>>> import numpy as np
>>> np.set_printoptions(suppress=True, linewidth=140)
>>> rnd = lambda a: np.round(a, 3) + 0
>>> out = np.array([[7, 7, 4, 4], [0, 1, 6, 5], [9, 5, 0, 4], [5, 7, 6, 6]])
>>> feats = np.triu(out)
>>> print(feats)
[[7 7 4 4]
 [0 1 6 5]
 [0 0 0 4]
 [0 0 0 6]]
>>> Uu, sig, Vt = np.linalg.svd(feats)
>>> vecs = Vt[:(sig > 1e-8).sum()]
>>> rng = np.random.default_rng(40374)
>>> vec = feats[2] + -3 * feats[0] + rng.integers(2) * np.eye(4)[3]
>>> print(vec)
[-21. -21. -12.  -7.]
>>> print(np.allclose(vecs.T @ vecs @ vec, vec))
True
>>> m1 = np.load("x.npy")
>>> print(m1)
[[ 4  5  6]
 [ 7  8  9]
 [10 11 12]
 [13 14 15]
 [16 17 18]]
>>> print([round(float(x), 3) for x in np.linalg.svd(m1, compute_uv=False)[:3]])
[45.757, 1.136, 0.0]
>>> print(rnd(np.linalg.norm(m1, 2) / np.linalg.norm(m1)))
1.0
>>> Uu, sig, Vt = np.linalg.svd(m1)
>>> print(rnd(sig))
[45.757  1.136  0.   ]
>>> out = Uu[:, :2] @ np.diag(sig[:2]) @ Vt[:2]
>>> print(np.linalg.matrix_rank(out))
2
>>> print(np.linalg.matrix_rank(m1, rtol=0.05))
1
>>> print(rnd(np.linalg.norm(m1 - out, 2)), rnd(sig[2]))
0.0 0.0
>>> f, v = m1[3], m1[4]
>>> print(f @ f)
590
>>> print(f @ v)
716
>>> p = (f @ v) / (f @ f) * f
>>> print(rnd(np.linalg.norm(f + v) ** 2 + np.linalg.norm(f - v) ** 2))
2918.0
>>> print(np.linalg.matrix_rank(np.outer(f, v)))
1
>>> print(rnd(p))
[15.776 16.99  18.203]
>>> K = np.load("run10.npy")
>>> print(K)
[[-3. -2.  0.]
 [-2. -2. -2.]
 [ 0. -2. -2.]]
>>> ev, vecs = np.linalg.eig(K)
>>> print(rnd(np.sort(np.linalg.eigvals(K @ K))))
[ 0.392  6.175 26.433]
>>> print(rnd(np.sort(np.linalg.eigvals(np.linalg.inv(K)))))
[-0.402 -0.195  1.597]
>>> print(rnd(K @ vecs[:, 0] - ev[0] * vecs[:, 0]))
[0. 0. 0.]
>>> print(rnd(ev))
[-5.141 -2.485  0.626]
>>> M = np.array([[2, 1], [1, 2]])
>>> print(M)
[[2 1]
 [1 2]]
>>> vec = np.ones(2)
>>> for _ in range(5):
...     vec = M @ vec
...     vec /= np.linalg.norm(vec)
...     print(round(vec @ M @ vec, 3))
... 
3.0
3.0
3.0
3.0
3.0
>>> print(rnd(np.linalg.eigvalsh(M)[-1]))
3.0
>>> print(rnd(vec))
[0.707 0.707]
>>> E = np.array([[0.7, -0.8, 0.9, 1.2],
...     [0.0, -0.1, 0.9, -0.1],
...     [1.1, 1.2, 0.9, 0.8],
...     [0.2, -0.9, -0.2, -1.0]])
>>> E[:, 2] *= 20
>>> print(E)
[[ 0.7 -0.8 18.   1.2]
 [ 0.  -0.1 18.  -0.1]
 [ 1.1  1.2 18.   0.8]
 [ 0.2 -0.9 -4.  -1. ]]
>>> ev, vecs = np.linalg.eigh(M)
>>> print(rnd(np.linalg.eigvalsh(M + -1 * np.eye(2))))
[0. 2.]
>>> hat = np.triu(np.array([[-2, 3, 3, -4], [-3, 4, -3, 0], [-2, 1, 0, 0], [0, -5, 5, 3]]), 1) + np.eye(4)
>>> out = hat @ E @ np.linalg.inv(hat)
>>> print(np.trace(out), np.trace(E))
17.6 17.6
>>> print(rnd(np.poly(out)))
[  1.    -17.6   -46.4    18.493  52.544]
>>> print(rnd(np.linalg.det(out)))
52.544
>>> print(np.linalg.matrix_rank(out))
4
>>> q, Rm = np.linalg.qr(E)
>>> print(rnd(q @ Rm))
[[ 0.7 -0.8 18.   1.2]
 [ 0.  -0.1 18.  -0.1]
 [ 1.1  1.2 18.   0.8]
 [ 0.2 -0.9 -4.  -1. ]]
>>> print(np.allclose(Rm.T @ Rm, E.T @ E))
True
>>> print(rnd(abs(Rm[0, 0])), rnd(np.linalg.norm(E[:, 0])))
1.319 1.319
>>> print(rnd(q.T @ q))
[[1. 0. 0. 0.]
 [0. 1. 0. 0.]
 [0. 0. 1. 0.]
 [0. 0. 0. 1.]]
>>> ev, vecs = np.linalg.eig(E)
>>> print(rnd(np.prod(ev)))
52.544
>>> print(rnd(np.sort(np.linalg.eigvals(E @ E))))
[  1.129   1.251   4.947 395.233]
>>> print(rnd(ev))
[19.88   1.062 -2.224 -1.119]
>>> print(rnd(E @ vecs[:, 0] - ev[0] * vecs[:, 0]))
[0. 0. 0. 0.]
>>> print(E.reshape(2, -1))
[[ 0.7 -0.8 18.   1.2  0.  -0.1 18.  -0.1]
 [ 1.1  1.2 18.   0.8  0.2 -0.9 -4.  -1. ]]
>>> T = E.reshape(4, 2, -1)
>>> print(T[:, 0])
[[ 0.7 -0.8]
 [ 0.  -0.1]
 [ 1.1  1.2]
 [ 0.2 -0.9]]
>>> print(np.swapaxes(T, 1, 2)[0])
[[ 0.7 18. ]
 [-0.8  1.2]]
>>> print(T.transpose(1, 0, 2))
[[[ 0.7 -0.8]
  [ 0.  -0.1]
  [ 1.1  1.2]
  [ 0.2 -0.9]]

 [[18.   1.2]
  [18.  -0.1]
  [18.   0.8]
  [-4.  -1. ]]]
>>> mat = np.loadtxt("mat.csv", delimiter=",")
>>> print(mat)
[[0. 0. 1. 0.]
 [0. 1. 0. 0.]
 [0. 0. 0. 1.]
 [1. 0. 0. 0.]]
>>> out = mat + rng.integers(-2, 3, (4, 1)) @ rng.integers(-2, 3, (1, 4))
>>> print(out)
[[ 0. -2. -1.  4.]
 [ 0.  1.  0.  0.]
 [ 0.  1.  1. -1.]
 [ 1.  1.  1. -2.]]
>>> print(np.linalg.matrix_rank(out - mat, tol=1e-8))
1
>>> print(np.abs(out - mat).sum(axis=1))
[8. 0. 4. 4.]
>>> print(out - mat)
[[ 0. -2. -2.  4.]
 [ 0.  0.  0.  0.]
 [ 0.  1.  1. -2.]
 [ 0.  1.  1. -2.]]
>>> W = np.array([[0, 0, 1], [1, 0, 0], [2, 2, 0], [2, 1, 0]])
>>> b = np.array([3, 3, 3])
>>> act = np.maximum(out @ W + b, 0)
>>> print((act > 0).astype(int))
[[1 1 1]
 [1 1 1]
 [1 1 1]
 [1 1 1]]
>>> print((act > 0).mean(axis=0))
[1. 1. 1.]
>>> C = np.array([[2, 3, -2], [-2, -2, 0], [1, -2, -3]])
>>> print((act @ C).round(6).argmax(axis=1))
[0 0 0 0]
>>> print(W @ C)
[[ 1 -2 -3]
 [ 2  3 -2]
 [ 0  2 -4]
 [ 2  4 -4]]
>>> print(act @ C)
[[  7.   5. -23.]
 [  5.   0. -17.]
 [  3.  -2. -17.]
 [  2.  -8. -16.]]
>>> q = mat.astype(float).copy()
>>> for j in range(4):
...     q[:, j] -= q[:, :j] @ (q[:, :j].T @ q[:, j])
...     q[:, j] /= np.linalg.norm(q[:, j])
... 
>>> print(q.T @ q)
[[1. 0. 0. 0.]
 [0. 1. 0. 0.]
 [0. 0. 1. 0.]
 [0. 0. 0. 1.]]
>>> W0 = np.loadtxt("sample16.csv", delimiter=",")
>>> print(W0)
[[-3.673 -3.497 -0.54  -0.958 -0.289]
 [-2.876 -3.052  5.676 -1.244  6.06 ]
 [ 6.234  5.958  5.59   1.789  6.319]
 [ 0.215 -0.576 -5.61   0.454 -6.19 ]
 [-0.254  0.193  0.22   0.443  0.084]]
>>> Uu, sig, Vt = np.linalg.svd(W0)
>>> print(np.argmax(sig[:-1] / (sig[1:] + 1e-6)) + 1)
2
>>> print(rnd(sig))
[15.089 10.3    0.657  0.528  0.282]
>>> out = Uu[:, :2] @ np.diag(sig[:2]) @ Vt[:2]
>>> print(np.linalg.matrix_rank(W0, rtol=0.05))
2
>>> vec = np.array([3, 0, 2, 0, 1])
>>> print(rnd(W0 @ (2 * vec)))
[-24.776  17.568  72.402 -33.53   -0.476]
>>> print(rnd(W0 @ vec))
[-12.388   8.784  36.201 -16.765  -0.238]
>>> print(W0 @ np.eye(5)[1])
[-3.497 -3.052  5.958 -0.576  0.193]
>>> print(rnd(np.linalg.det(W0.T)))
-15.208
>>> print(rnd(np.linalg.eigvals(W0)))
[-8.091+0.j     7.031+0.j     1.096+0.j    -0.317+0.379j -0.317-0.379j]
>>> print(np.kron(np.eye(2, dtype=int), W0))
[[-3.673 -3.497 -0.54  -0.958 -0.289 -0.    -0.    -0.    -0.    -0.   ]
 [-2.876 -3.052  5.676 -1.244  6.06  -0.    -0.     0.    -0.     0.   ]
 [ 6.234  5.958  5.59   1.789  6.319  0.     0.     0.     0.     0.   ]
 [ 0.215 -0.576 -5.61   0.454 -6.19   0.    -0.    -0.     0.    -0.   ]
 [-0.254  0.193  0.22   0.443  0.084 -0.     0.     0.     0.     0.   ]
 [-0.    -0.    -0.    -0.    -0.    -3.673 -3.497 -0.54  -0.958 -0.289]
 [-0.    -0.     0.    -0.     0.    -2.876 -3.052  5.676 -1.244  6.06 ]
 [ 0.     0.     0.     0.     0.     6.234  5.958  5.59   1.789  6.319]
 [ 0.    -0.    -0.     0.    -0.     0.215 -0.576 -5.61   0.454 -6.19 ]
 [-0.     0.     0.     0.     0.    -0.254  0.193  0.22   0.443  0.084]]
>>> print(rnd(np.linalg.eigvals(W0).sum().real))
-0.597
>>> print(rnd(np.linalg.det(W0[::-1])))
-15.208
>>> t = np.radians(30)
>>> Rm = np.eye(5)
>>> Rm[0, 0] = Rm[3, 3] = np.cos(t)
>>> Rm[0, 3], Rm[3, 0] = -np.sin(t), np.sin(t)
>>> print(rnd(Rm))
[[ 0.866  0.     0.    -0.5    0.   ]
 [ 0.     1.     0.     0.     0.   ]
 [ 0.     0.     1.     0.     0.   ]
 [ 0.5    0.     0.     0.866  0.   ]
 [ 0.     0.     0.     0.     1.   ]]
>>> out = W0 @ Rm.T
>>> print(rnd(np.abs(out - W0).max(axis=0)))
[1.73  0.    0.    2.877 0.   ]
>>> print(np.allclose(np.linalg.norm(W0, axis=1), np.linalg.norm(out, axis=1)))
True
>>> print(rnd(np.linalg.svd(W0, compute_uv=False)), rnd(np.linalg.svd(out, compute_uv=False)))
[15.089 10.3    0.657  0.528  0.282] [15.089 10.3    0.657  0.528  0.282]
>>> data = np.loadtxt("block8.csv", delimiter=",")
>>> print(data)
[[0. 0. 2. 1.]
 [1. 0. 0. 2.]
 [2. 1. 0. 0.]
 [0. 2. 1. 0.]]
>>> out = data / np.sqrt((data ** 2).mean(axis=1, keepdims=True))
>>> print(rnd(np.linalg.norm(out, axis=1)))
[2. 2. 2. 2.]
>>> print(data - data.mean(axis=1, keepdims=True))
[[-0.75 -0.75  1.25  0.25]
 [ 0.25 -0.75 -0.75  1.25]
 [ 1.25  0.25 -0.75 -0.75]
 [-0.75  1.25  0.25 -0.75]]
>>> print(rnd(out[2]))
[1.789 0.894 0.    0.   ]
>>> print(np.linalg.matrix_rank(out) == np.linalg.matrix_rank(data))
True
>>> vec = np.array([-3, 1, -2, 0])
>>> h = np.maximum(data @ vec, 0)
>>> print(rnd(np.tanh(data @ vec)))
[-0.999 -0.995 -1.     0.   ]
>>> print(data * (h > 1e-9)[:, None])
[[0. 0. 0. 0.]
 [0. 0. 0. 0.]
 [0. 0. 0. 0.]
 [0. 0. 0. 0.]]
>>> print(np.flatnonzero(h > 1e-9))
[]
>>> out = np.linalg.inv(data)
>>> print(rnd(out))
[[ 0.133 -0.067  0.533 -0.267]
 [-0.267  0.133 -0.067  0.533]
 [ 0.533 -0.267  0.133 -0.067]
 [-0.067  0.533 -0.267  0.133]]
>>> print(rnd(np.linalg.slogdet(data)[0]))
1.0
>>> out = np.array([[0, -4], [4, 3]])
>>> C = np.kron(out, data)
>>> print(C.shape)
(8, 8)
>>> print(np.linalg.matrix_rank(C))
8
